>>> import numpy as np
>>> np.set_printoptions(precision=2, suppress=True, linewidth=200, floatmode="fixed")
>>> W0 = np.array([[0, -2, -3, 0], [-2, 0, -2, -3], [-3, -2, 0, -2], [0, -3, -2, 0]])
>>> evals, V = np.linalg.eigh(W0)
>>> vec = np.array([9, 7, 9, 0])
>>> print(vec @ W0 @ vec)
-990
>>> print(np.abs(W0).sum(axis=1).max(), round(float(np.abs(evals).max()), 2))
7 6.1
>>> print(V * np.maximum(evals, 0) @ V.T)
[[ 1.40 -0.58 -1.43  1.05]
 [-0.58  1.85 -0.21 -1.43]
 [-1.43 -0.21  1.85 -0.58]
 [ 1.05 -1.43 -0.58  1.40]]
>>> print((np.sign(V[:, -1].round(6)) == np.sign(V[0, -1].round(6))).astype(int))
[1 0 0 1]
>>> print(V * np.abs(evals) @ V.T)
[[2.81 0.84 0.14 2.10]
 [0.84 3.71 1.59 0.14]
 [0.14 1.59 3.71 0.84]
 [2.10 0.14 0.84 2.81]]
>>> q, _ = np.linalg.qr(np.array([[-0.3], [0.2]]))
>>> data = q @ q.T
>>> print(data)
[[ 0.69 -0.46]
 [-0.46  0.31]]
>>> cov = data.T @ data
>>> print(np.round(np.linalg.svd(data, compute_uv=False) ** 2, 2) + 0)
[1.00 0.00]
>>> print(np.round(np.linalg.eigvalsh(cov)[::-1], 2) + 0)
[1.00 0.00]
>>> print(round(float(np.trace(cov)), 2), np.round((data ** 2).sum(), 2))
1.0 1.0
>>> print(np.allclose(cov, cov.T))
True
>>> print((data @ data.T).shape)
(2, 2)
>>> print(np.linalg.lstsq(data[:-1].T, data[-1])[2])
1
>>> print(data @ np.linalg.pinv(data) @ data)
[[ 0.69 -0.46]
 [-0.46  0.31]]
>>> print(round(float(np.trace(np.linalg.pinv(data) @ data)), 2))
1.0
>>> print(np.linalg.cond(data) > 100)
True
>>> print(np.argsort(-np.linalg.norm(data, axis=0).round(6), kind="stable")[:3])
[0 1]
>>> print([round(float(x), 2) for x in np.linalg.svd(data, compute_uv=False)[:3]])
[1.0, 0.0]
>>> print(np.round(np.linalg.norm(data, 2) / np.linalg.norm(data), 2))
1.0
>>> print(np.linalg.matrix_rank(data, rtol=0.1))
1
>>> other = np.array([[2, -1, 0], [-3, 1, 2]])
>>> W2 = np.kron(other, data)
>>> print(round(float(np.linalg.norm(W2, 2)), 2), np.round(np.linalg.norm(other, 2) * np.linalg.norm(data, 2), 2))
4.22 4.22
>>> print(W2)
[[ 1.38 -0.92 -0.69  0.46  0.00 -0.00]
 [-0.92  0.62  0.46 -0.31 -0.00  0.00]
 [-2.08  1.38  0.69 -0.46  1.38 -0.92]
 [ 1.38 -0.92 -0.46  0.31 -0.92  0.62]]
